% python3 -q
>>> import numpy as np
>>> from numpy import linalg as LA
>>> np.set_printoptions(precision=1, suppress=True, linewidth=160)
>>> rd = lambda a: np.round(a, 1) + 0
>>> E = np.load("block15.npy")
>>> E
array([[ 1.,  1., -2.,  0.],
       [-2., -2.,  2.,  0.],
       [ 1.,  1., -2.,  0.],
       [ 1.,  1., -1., -1.]])
>>> np.allclose(E @ E.T, E.T @ E)
False
>>> np.trace(E)
np.float64(-4.0)
>>> E @ E
array([[-3., -3.,  4.,  0.],
       [ 4.,  4., -4.,  0.],
       [-3., -3.,  4.,  0.],
       [-3., -3.,  3.,  1.]])
>>> np.allclose(E, E.T)
False
>>> rd(LA.matrix_power(E, 3))
array([[ 7.,  7., -8.,  0.],
       [-8., -8.,  8.,  0.],
       [ 7.,  7., -8.,  0.],
       [ 7.,  7., -7., -1.]])
>>> LA.cond(E) > 100
np.True_
>>> np.argsort(-LA.norm(E, axis=0).round(6), kind="stable")[:3]
array([2, 0, 1])
>>> m1 = np.load("dump.npy")
>>> m1
array([[4., 0., 0., 3.],
       [0., 4., 3., 0.],
       [0., 3., 4., 0.],
       [3., 0., 0., 4.]])
>>> m1 @ m1
array([[25.,  0.,  0., 24.],
       [ 0., 25., 24.,  0.],
       [ 0., 24., 25.,  0.],
       [24.,  0.,  0., 25.]])
>>> rd(np.sort(LA.eigvals(m1).real))
array([1., 1., 7., 7.])
>>> (LA.matrix_power((m1 != 0) + (m1.T != 0) + np.eye(4), 4) > 0).astype(int)
array([[1, 0, 0, 1],
       [0, 1, 1, 0],
       [0, 1, 1, 0],
       [1, 0, 0, 1]])
>>> np.flatnonzero(LA.matrix_power((m1 != 0) + (m1.T != 0) + np.eye(4), 4)[2])
array([1, 2])
>>> data = 4 * np.eye(7) + np.eye(7, k=1)
>>> data
array([[4., 1., 0., 0., 0., 0., 0.],
       [0., 4., 1., 0., 0., 0., 0.],
       [0., 0., 4., 1., 0., 0., 0.],
       [0., 0., 0., 4., 1., 0., 0.],
       [0., 0., 0., 0., 4., 1., 0.],
       [0., 0., 0., 0., 0., 4., 1.],
       [0., 0., 0., 0., 0., 0., 4.]])
>>> M2 = LA.inv(data)
>>> rd(LA.inv(M2))
array([[4., 1., 0., 0., 0., 0., 0.],
       [0., 4., 1., 0., 0., 0., 0.],
       [0., 0., 4., 1., 0., 0., 0.],
       [0., 0., 0., 4., 1., 0., 0.],
       [0., 0., 0., 0., 4., 1., 0.],
       [0., 0., 0., 0., 0., 4., 1.],
       [0., 0., 0., 0., 0., 0., 4.]])
>>> rd(LA.det(data) * LA.det(M2))
np.float64(1.0)
>>> rd(LA.slogdet(data)[0])
np.float64(1.0)
